$ python -q
>>> import numpy as np
>>> from numpy import linalg as LA
>>> np.set_printoptions(suppress=True, linewidth=120)
>>> m1 = np.loadtxt("run15.csv", delimiter=",")
>>> m1
array([[ 14.33,  18.15, -11.39,   3.28,  13.85,   8.82,  -2.4 ,   9.3 ],
       [ 15.63,  13.83, -12.12,   2.61,  16.98,  11.12,  -7.31,   9.7 ],
       [-19.82, -18.17,  10.56,   8.03, -24.98,  -9.63,   5.02, -16.67],
       [ -2.83,   4.84,   8.45,  -6.03, -21.41, -16.73,   7.6 ,  -0.36],
       [-26.19, -24.56,  10.97,  14.77, -28.13,  -7.62,   5.57, -23.03],
       [ -4.81,   1.56,  -0.62,   1.98,  10.45,   5.64,   8.32,  -1.41],
       [ 12.59,   9.84,  -3.34,  -4.86,  -2.4 ,  -3.38,  -6.75,   8.45],
       [  5.45,   6.25,  -8.14,   8.48,   7.25,   8.6 ,  -3.24,   1.32],
       [ 11.79,  -3.7 ,  -3.87,  -6.65,   7.07,   3.29, -16.48,   7.3 ],
       [ -9.62,  -4.32,   7.92,  -7.58,   2.47,  -3.95,  11.2 ,  -1.96],
       [-15.14, -19.2 ,   6.95,  -1.64,   6.92,   3.68,   4.1 ,  -8.56],
       [-10.64, -14.98,   8.93,  -8.4 ,   1.98,  -2.73,   3.21,  -4.01],
       [-15.77,  -0.94,   7.27,  11.42, -26.36, -11.25,  14.37, -13.09],
       [  0.91, -11.96,   5.57, -14.64,   6.05,  -2.24,  -7.46,   3.81],
       [ -2.67,  -4.74,  -1.97,   4.68,   5.14,   5.91,  -1.55,  -2.97],
       [-12.46, -17.98,   2.86,   2.11,  12.29,   9.1 ,   0.8 ,  -7.79],
       [ 18.01,  20.44,  -7.82,  -6.37,  10.83,   1.9 ,  -2.57,  14.32],
       [ -3.64, -12.33,  -4.18,  14.77,  -6.74,   6.43, -11.28,  -9.3 ],
       [ -4.42,  -3.55,  -1.78,   7.23,   2.23,   5.04,   0.81,  -4.72],
       [  2.97,   1.46,   1.76, -10.74,  10.7 ,   0.2 ,   1.36,   6.15],
       [ 22.4 ,  26.69, -13.08,  -1.66,  14.51,   6.11,  -3.67,  15.99],
       [ 17.81,  12.01,  -6.16, -10.83,  14.73,   3.28,  -8.26,  14.57],
       [  4.82,  13.55,   2.85,  -8.52,  -5.24,  -9.47,   7.7 ,   6.74],
       [-11.12,   2.06,   6.39,   0.13,  -5.07,  -5.61,  16.33,  -4.85]])
>>> q, R = LA.qr(m1)
>>> round(abs(R[0, 0]), 2), np.round(LA.norm(m1[:, 0]), 2)
(np.float64(63.76), np.float64(63.76))
>>> np.round(q.T @ q, 2) + 0
array([[1., 0., 0., 0., 0., 0., 0., 0.],
       [0., 1., 0., 0., 0., 0., 0., 0.],
       [0., 0., 1., 0., 0., 0., 0., 0.],
       [0., 0., 0., 1., 0., 0., 0., 0.],
       [0., 0., 0., 0., 1., 0., 0., 0.],
       [0., 0., 0., 0., 0., 1., 0., 0.],
       [0., 0., 0., 0., 0., 0., 1., 0.],
       [0., 0., 0., 0., 0., 0., 0., 1.]])
>>> vec = np.array([0, 0, 1, 1, 0, 1, 2, -1])
>>> target = m1 @ vec
>>> np.round(LA.pinv(m1) @ m1, 2) + 0
array([[1., 0., 0., 0., 0., 0., 0., 0.],
       [0., 1., 0., 0., 0., 0., 0., 0.],
       [0., 0., 1., 0., 0., 0., 0., 0.],
       [0., 0., 0., 1., 0., 0., 0., 0.],
       [0., 0., 0., 0., 1., 0., 0., 0.],
       [0., 0., 0., 0., 0., 1., 0., 0.],
       [0., 0., 0., 0., 0., 0., 1., 0.],
       [0., 0., 0., 0., 0., 0., 0., 1.]])
>>> try:
...     LA.solve(m1, target)
... except LA.LinAlgError as e:
...     print("failed:", e)
... 
failed: Last 2 dimensions of the array must be square
>>> np.round(LA.solve(m1.T @ m1, m1.T @ target), 2) + 0
array([ 0.,  0.,  1.,  1.,  0.,  1.,  2., -1.])
>>> rng = np.random.default_rng(931)
>>> target = target + 0.02 * rng.normal(size=24)
>>> target.round(2)
array([-13.4 , -22.72,  35.65,   1.25,  52.27,  25.03, -33.52,   1.16, -47.49,  20.73,  25.74,   8.23,  49.26, -30.05,
         8.49,  23.48, -31.74,   3.75,  16.84, -12.23, -31.97, -44.79,  -6.47,  38.43])
>>> b, *_ = LA.lstsq(m1, target)
>>> np.round(LA.norm(target - m1 @ b), 2)
np.float64(0.05)
>>> b.round()
array([ 0., -0.,  1.,  1., -0.,  1.,  2., -1.])
>>> [round(float(LA.norm(LA.solve(m1.T @ m1 + lam * np.eye(8), m1.T @ target))), 2) for lam in (0, 1, 10, 100)]
[2.88, 2.23, 2.22, 2.11]
>>> np.round(m1.T @ (target - m1 @ b), 2) + 0
array([0., 0., 0., 0., 0., 0., 0., 0.])
>>> b.round(2) + 0
array([ 0.04, -0.03,  1.08,  1.06,  0.  ,  1.01,  2.02, -0.93])
>>> A2 = np.array([[1, 1], [1, -1]])
>>> arr = np.kron(A2, np.kron(A2, A2))[rng.permutation(8)][:10]
>>> arr
array([[ 1, -1, -1,  1, -1,  1,  1, -1],
       [ 1, -1,  1, -1,  1, -1,  1, -1],
       [ 1,  1, -1, -1,  1,  1, -1, -1],
       [ 1,  1,  1,  1,  1,  1,  1,  1],
       [ 1,  1,  1,  1, -1, -1, -1, -1],
       [ 1,  1, -1, -1, -1, -1,  1,  1],
       [ 1, -1,  1, -1, -1,  1, -1,  1],
       [ 1, -1, -1,  1,  1, -1, -1,  1]])
>>> t3 = np.stack([arr, -2 * arr, arr[::-1]])
>>> LA.matrix_rank(t3.reshape(3, -1))
np.int64(2)
>>> feats = np.loadtxt("out19.csv", delimiter=",")
>>> feats
array([[-1.,  1.,  1.,  1.,  1.,  1.,  1.,  1.,  1.,  1.,  1.,  1.,  1.,  1.],
       [ 1., -1.,  1.,  1.,  1.,  1.,  1.,  1.,  1.,  1.,  1.,  1.,  1.,  1.],
       [ 1.,  1., -1.,  1.,  1.,  1.,  1.,  1.,  1.,  1.,  1.,  1.,  1.,  1.],
       [ 1.,  1.,  1., -1.,  1.,  1.,  1.,  1.,  1.,  1.,  1.,  1.,  1.,  1.],
       [ 1.,  1.,  1.,  1., -1.,  1.,  1.,  1.,  1.,  1.,  1.,  1.,  1.,  1.],
       [ 1.,  1.,  1.,  1.,  1., -1.,  1.,  1.,  1.,  1.,  1.,  1.,  1.,  1.],
       [ 1.,  1.,  1.,  1.,  1.,  1., -1.,  1.,  1.,  1.,  1.,  1.,  1.,  1.],
       [ 1.,  1.,  1.,  1.,  1.,  1.,  1., -1.,  1.,  1.,  1.,  1.,  1.,  1.],
       [ 1.,  1.,  1.,  1.,  1.,  1.,  1.,  1., -1.,  1.,  1.,  1.,  1.,  1.],
       [ 1.,  1.,  1.,  1.,  1.,  1.,  1.,  1.,  1., -1.,  1.,  1.,  1.,  1.],
       [ 1.,  1.,  1.,  1.,  1.,  1.,  1.,  1.,  1.,  1., -1.,  1.,  1.,  1.],
       [ 1.,  1.,  1.,  1.,  1.,  1.,  1.,  1.,  1.,  1.,  1., -1.,  1.,  1.],
       [ 1.,  1.,  1.,  1.,  1.,  1.,  1.,  1.,  1.,  1.,  1.,  1., -1.,  1.],
       [ 1.,  1.,  1.,  1.,  1.,  1.,  1.,  1.,  1.,  1.,  1.,  1.,  1., -1.]])
>>> q, R = LA.qr(feats)
>>> np.trace(q @ q.T)
np.float64(14.0)
>>> round(float(abs(R[0, 0])), 2), np.round(LA.norm(feats[:, 0]), 2)
(3.74, np.float64(3.74))
>>> evals, evecs = LA.eigh(feats)
>>> vec = np.array([6, 9, 9, 3, 3, 9, 8, 6, 9, 6, 9, 7, 8, 6])
>>> np.round(vec @ feats @ vec / (vec @ vec), 2), round(float(evals[0]), 2), round(evals[-1], 2)
(np.float64(10.91), -2.0, np.float64(12.0))
>>> np.abs(feats).sum(axis=1).max(), round(np.abs(evals).max(), 2)
(np.float64(14.0), np.float64(12.0))
>>> np.round(LA.eigvalsh(feats[1:, 1:]), 2)
array([-2., -2., -2., -2., -2., -2., -2., -2., -2., -2., -2., -2., 11.])
>>> feats @ np.ones(14)
array([12., 12., 12., 12., 12., 12., 12., 12., 12., 12., 12., 12., 12., 12.])
>>> feats @ (-1.0) ** np.arange(14)
array([-2.,  2., -2.,  2., -2.,  2., -2.,  2., -2.,  2., -2.,  2., -2.,  2.])
>>> evals, evecs = LA.eigh(feats)
>>> np.round(LA.svd(feats, compute_uv=False), 2)
array([12.,  2.,  2.,  2.,  2.,  2.,  2.,  2.,  2.,  2.,  2.,  2.,  2.,  2.])
>>> round(evals.sum(), 2), np.trace(feats)
(np.float64(-14.0), np.float64(-14.0))
>>> evals.round(2)
array([-2., -2., -2., -2., -2., -2., -2., -2., -2., -2., -2., -2., -2., 12.])
>>> np.round(LA.eigvalsh(feats @ feats), 2)
array([  4.,   4.,   4.,   4.,   4.,   4.,   4.,   4.,   4.,   4.,   4.,   4.,   4., 144.])
>>> A2 = LA.inv(feats)
>>> round(float(LA.slogdet(feats)[0]), 2)
-1.0
>>> np.allclose(A2, feats.T)
False
>>> round(float(LA.det(feats) * LA.det(A2)), 2)
1.0
>>> M = np.loadtxt("data.csv", delimiter=",")
>>> M.round(2) + 0
array([[ 0.38, -0.28,  1.67, -0.64, -0.76, -0.91,  0.  , -1.51,  0.19,  0.56,  0.7 ,  1.02],
       [-0.47,  1.05,  1.06,  0.56,  0.12,  1.4 , -0.31, -0.23, -0.28, -0.02, -1.58,  1.24],
       [-0.95, -0.2 ,  0.06,  0.  ,  0.77, -1.65,  1.01, -0.59, -0.62,  0.31, -1.62, -0.51],
       [ 0.95,  0.46,  1.07,  0.31, -1.53, -0.41,  0.81,  1.12, -0.9 , -0.85, -0.37, -0.75],
       [-0.47,  1.4 , -0.23,  2.05, -0.02, -1.01,  0.19, -0.24,  0.63, -0.29,  0.92,  0.35],
       [-0.38, -1.95, -0.18,  0.97, -0.79, -0.33, -0.71,  0.  ,  0.48, -1.29, -0.68,  0.72],
       [-0.09, -1.11,  0.81,  1.12,  0.08,  0.58,  1.01,  0.86,  0.75,  1.76,  0.1 , -0.22],
       [ 0.  , -0.34,  1.29,  0.48,  1.46, -0.53, -1.56,  0.74, -1.08, -0.09,  0.57, -0.33],
       [-0.76,  0.56,  0.12, -0.21, -1.23, -0.4 , -1.67,  0.15,  0.87,  0.97, -0.66, -1.2 ],
       [-0.09, -0.08, -1.12,  0.23, -0.88, -0.43, -0.37,  0.55, -1.71,  1.33,  0.12,  1.26],
       [-1.89, -0.32,  0.29,  0.16, -0.66,  0.97,  0.37, -0.79, -1.11, -0.35,  1.  , -0.85],
       [ 1.51, -0.26, -0.43,  1.2 , -0.02,  0.52, -0.42, -1.66, -0.66,  0.41, -0.4 , -1.03]])
>>> q, R = LA.qr(M)
>>> np.round(q.T @ q, 2) + 0
array([[1., 0., 0., 0., 0., 0., 0., 0., 0., 0., 0., 0.],
       [0., 1., 0., 0., 0., 0., 0., 0., 0., 0., 0., 0.],
       [0., 0., 1., 0., 0., 0., 0., 0., 0., 0., 0., 0.],
       [0., 0., 0., 1., 0., 0., 0., 0., 0., 0., 0., 0.],
       [0., 0., 0., 0., 1., 0., 0., 0., 0., 0., 0., 0.],
       [0., 0., 0., 0., 0., 1., 0., 0., 0., 0., 0., 0.],
       [0., 0., 0., 0., 0., 0., 1., 0., 0., 0., 0., 0.],
       [0., 0., 0., 0., 0., 0., 0., 1., 0., 0., 0., 0.],
       [0., 0., 0., 0., 0., 0., 0., 0., 1., 0., 0., 0.],
       [0., 0., 0., 0., 0., 0., 0., 0., 0., 1., 0., 0.],
       [0., 0., 0., 0., 0., 0., 0., 0., 0., 0., 1., 0.],
       [0., 0., 0., 0., 0., 0., 0., 0., 0., 0., 0., 1.]])
>>> np.round(np.abs(np.diag(R)), 2)
array([3., 3., 3., 3., 3., 3., 3., 3., 3., 3., 3., 3.])
>>> q.shape, R.shape
((12, 12), (12, 12))
>>> np.allclose(R.T @ R, M.T @ M)
True
>>> cov = M.T @ M
>>> np.round(LA.svd(M, compute_uv=False) ** 2, 2)
array([9., 9., 9., 9., 9., 9., 9., 9., 9., 9., 9., 9.])
>>> np.round(LA.eigvalsh(cov)[::-1], 2)
array([9., 9., 9., 9., 9., 9., 9., 9., 9., 9., 9., 9.])
>>> np.allclose(cov, cov.T)
True
>>> (M @ M.T).shape
(12, 12)
>>> np.trace(cov), (M ** 2).sum()
(np.float64(108.0), np.float64(108.0))
>>> np.round(M @ M.T, 2) + 0
array([[9., 0., 0., 0., 0., 0., 0., 0., 0., 0., 0., 0.],
       [0., 9., 0., 0., 0., 0., 0., 0., 0., 0., 0., 0.],
       [0., 0., 9., 0., 0., 0., 0., 0., 0., 0., 0., 0.],
       [0., 0., 0., 9., 0., 0., 0., 0., 0., 0., 0., 0.],
       [0., 0., 0., 0., 9., 0., 0., 0., 0., 0., 0., 0.],
       [0., 0., 0., 0., 0., 9., 0., 0., 0., 0., 0., 0.],
       [0., 0., 0., 0., 0., 0., 9., 0., 0., 0., 0., 0.],
       [0., 0., 0., 0., 0., 0., 0., 9., 0., 0., 0., 0.],
       [0., 0., 0., 0., 0., 0., 0., 0., 9., 0., 0., 0.],
       [0., 0., 0., 0., 0., 0., 0., 0., 0., 9., 0., 0.],
       [0., 0., 0., 0., 0., 0., 0., 0., 0., 0., 9., 0.],
       [0., 0., 0., 0., 0., 0., 0., 0., 0., 0., 0., 9.]])
>>> np.round(LA.svd(M, compute_uv=False), 2)
array([3., 3., 3., 3., 3., 3., 3., 3., 3., 3., 3., 3.])
>>> np.round(LA.pinv(M), 2) + 0
array([[ 0.04, -0.05, -0.11,  0.11, -0.05, -0.04, -0.01,  0.  , -0.08, -0.01, -0.21,  0.17],
       [-0.03,  0.12, -0.02,  0.05,  0.16, -0.22, -0.12, -0.04,  0.06, -0.01, -0.04, -0.03],
       [ 0.19,  0.12,  0.01,  0.12, -0.03, -0.02,  0.09,  0.14,  0.01, -0.12,  0.03, -0.05],
       [-0.07,  0.06,  0.  ,  0.03,  0.23,  0.11,  0.12,  0.05, -0.02,  0.03,  0.02,  0.13],
       [-0.08,  0.01,  0.09, -0.17,  0.  , -0.09,  0.01,  0.16, -0.14, -0.1 , -0.07,  0.  ],
       [-0.1 ,  0.16, -0.18, -0.05, -0.11, -0.04,  0.06, -0.06, -0.04, -0.05,  0.11,  0.06],
       [ 0.  , -0.03,  0.11,  0.09,  0.02, -0.08,  0.11, -0.17, -0.19, -0.04,  0.04, -0.05],
       [-0.17, -0.03, -0.07,  0.12, -0.03,  0.  ,  0.1 ,  0.08,  0.02,  0.06, -0.09, -0.18],
       [ 0.02, -0.03, -0.07, -0.1 ,  0.07,  0.05,  0.08, -0.12,  0.1 , -0.19, -0.12, -0.07],
       [ 0.06,  0.  ,  0.03, -0.09, -0.03, -0.14,  0.2 , -0.01,  0.11,  0.15, -0.04,  0.05],
       [ 0.08, -0.18, -0.18, -0.04,  0.1 , -0.08,  0.01,  0.06, -0.07,  0.01,  0.11, -0.04],
       [ 0.11,  0.14, -0.06, -0.08,  0.04,  0.08, -0.02, -0.04, -0.13,  0.14, -0.09, -0.11]])
